% python3 -q
>>> import numpy as np
>>> import numpy.linalg as la
>>> np.set_printoptions(precision=2, suppress=True, linewidth=140)
>>> rd = lambda a: np.round(a, 2) + 0
>>> E = np.loadtxt("block16.csv", delimiter=",")
>>> print(E)
[[ 4. -2.  1.  9.]
 [-2.  4. -2.  1.]
 [ 1. -2.  4. -2.]
 [ 9.  1. -2.  4.]]
>>> print(np.all(la.eigvalsh(E) > 0))
False
>>> print(np.trace(E))
16.0
>>> print(E @ E)
[[102.  -9.  -6.  68.]
 [ -9.  25. -20.  -6.]
 [ -6. -20.  25.  -9.]
 [ 68.  -6.  -9. 102.]]
>>> print(rd(la.det(E)))
-975.0
>>> print((E - E.T) / 2)
[[0. 0. 0. 0.]
 [0. 0. 0. 0.]
 [0. 0. 0. 0.]
 [0. 0. 0. 0.]]
>>> other = E / np.sqrt((E ** 2).mean(axis=1, keepdims=True))
>>> print(other[1])
[-0.8  1.6 -0.8  0.4]
>>> x0 = np.array([0, 2, 1, 0])
>>> print(E @ np.ones(4))
[12.  1.  1. 12.]
>>> print((E * x0).sum(axis=1))
[-3.  6.  0.  0.]
>>> print(E * x0)
[[ 0. -4.  1.  0.]
 [-0.  8. -2.  0.]
 [ 0. -4.  4. -0.]
 [ 0.  2. -2.  0.]]
>>> print(E @ x0)
[-3.  6.  0.  0.]
>>> print(E @ (2 * x0))
[-6. 12.  0.  0.]
>>> print(np.einsum("ij,j->i", E, x0))
[-3.  6.  0.  0.]
>>> W0 = np.load("layer2.npy")
>>> print(W0)
[[ 1 -1 -1  1  1 -1 -1  1]
 [ 1  1  1  1 -1 -1 -1 -1]
 [ 1  1 -1 -1  1  1 -1 -1]]
>>> x0 = np.array([-2, 1, 0, -2, 1, -1, 2, 1])
>>> a = np.maximum(W0 @ x0, 0)
>>> print(np.flatnonzero(a > 1e-9))
[]
>>> print(a)
[0 0 0]
>>> print(W0.T @ a)
[0 0 0 0 0 0 0 0]
>>> X = np.array([[-2, 1, -3, 3], [0, 0, 0, 0], [-4, 2, -6, 6]])
>>> # rank 1
>>> theta = np.radians(36)
>>> Rm = np.eye(4)
>>> Rm[0, 0] = Rm[3, 3] = np.cos(theta)
>>> Rm[0, 3], Rm[3, 0] = -np.sin(theta), np.sin(theta)
>>> print(rd(Rm))
[[ 0.81  0.    0.   -0.59]
 [ 0.    1.    0.    0.  ]
 [ 0.    0.    1.    0.  ]
 [ 0.59  0.    0.    0.81]]
>>> other = X @ Rm.T
>>> print(rd(la.svd(X, compute_uv=False)), rd(la.svd(other, compute_uv=False)))
[10.72  0.    0.  ] [10.72  0.    0.  ]
>>> print(rd(la.det(Rm)), rd(np.trace(Rm)))
1.0 3.62
>>> print(rd(other))
[[-3.38  1.   -3.    1.25]
 [ 0.    0.    0.    0.  ]
 [-6.76  2.   -6.    2.5 ]]
>>> print(np.argsort(-la.norm(X, axis=0).round(6), kind="stable")[:3])
[2 3 0]
>>> print([round(float(x), 2) for x in la.svd(X, compute_uv=False)[:3]])
[10.72, 0.0, 0.0]
>>> print(rd(la.norm(X, 2) / la.norm(X)))
1.0
>>> def softmax(z):
...     e = np.exp(z - z.max(axis=-1, keepdims=True))
...     return e / e.sum(axis=-1, keepdims=True)
... 
>>> print(softmax(X[1]))
[0.25 0.25 0.25 0.25]
>>> print(softmax(X).sum(axis=1))
[1. 1. 1.]
>>> print(softmax(X[1] + 3))
[0.25 0.25 0.25 0.25]
>>> S = X @ X.T / np.sqrt(4)
>>> print(softmax(S)[1] @ X)
[-2.  1. -3.  3.]
>>> print(softmax(S).round(6).argmax(axis=1))
[2 0 2]
>>> Uu, sigma, Vt = la.svd(X)
>>> print(rd(sigma))
[10.72  0.    0.  ]
>>> other = Uu[:, :1] @ np.diag(sigma[:1]) @ Vt[:1]
>>> print(la.matrix_rank(other))
1
>>> print(rd(np.abs(X - other).max()))
0.0
>>> print(rd(la.norm(X - other, 2)), rd(sigma[1]))
0.0 0.0
>>> print(rd(np.trace(la.pinv(X) @ X)))
1.0
>>> print(np.unique(X.round(6), axis=0).shape)
(3, 4)
>>> print(np.abs(np.diag(la.qr(X)[1])) > 1e-9)
[ True False False]
>>> print(np.allclose(X[:-1].T @ la.lstsq(X[:-1].T, X[-1])[0], X[-1]))
True
>>> O, _ = la.qr(np.array([[-1.2], [-1.5], [-0.1], [-0.4]]))
>>> data = O @ O.T
>>> print(rd(data))
[[0.37 0.47 0.03 0.12]
 [0.47 0.58 0.04 0.16]
 [0.03 0.04 0.   0.01]
 [0.12 0.16 0.01 0.04]]
>>> print(la.lstsq(data[:-1].T, data[-1])[2])
1
>>> print(np.allclose(data[:-1].T @ la.lstsq(data[:-1].T, data[-1])[0], data[-1]))
True
>>> print(np.unique(data.round(6), axis=0).shape)
(4, 4)
>>> print(rd(data @ data))
[[0.37 0.47 0.03 0.12]
 [0.47 0.58 0.04 0.16]
 [0.03 0.04 0.   0.01]
 [0.12 0.16 0.01 0.04]]
>>> print(rd(np.abs(la.eigvals(data)).max()))
1.0
>>> print(np.allclose(data, data.T))
True
>>> print(rd((data + data.T) / 2))
[[0.37 0.47 0.03 0.12]
 [0.47 0.58 0.04 0.16]
 [0.03 0.04 0.   0.01]
 [0.12 0.16 0.01 0.04]]
>>> print(np.allclose(data @ data.T, data.T @ data))
True
>>> Uu, sigma, Vt = la.svd(data)
>>> V = Vt[:(sigma > 1e-8).sum()]
>>> rng = np.random.default_rng(561)
>>> x0 = data[0] + -3 * data[3] + rng.integers(2) * np.eye(4)[1]
>>> print(rd(x0))
[0. 0. 0. 0.]
>>> print(rd(np.diag(V.T @ V)))
[0.37 0.58 0.   0.04]
>>> print(np.allclose(V.T @ V @ x0, x0))
True
>>> Uu, sigma, Vt = la.svd(data)
>>> print(rd(sigma))
[1. 0. 0. 0.]
>>> other = Uu[:, :1] @ np.diag(sigma[:1]) @ Vt[:1]
>>> print(rd(np.abs(data - other).max()))
0.0
>>> print(rd(la.norm(data - other, 2)), rd(sigma[1]))
0.0 0.0
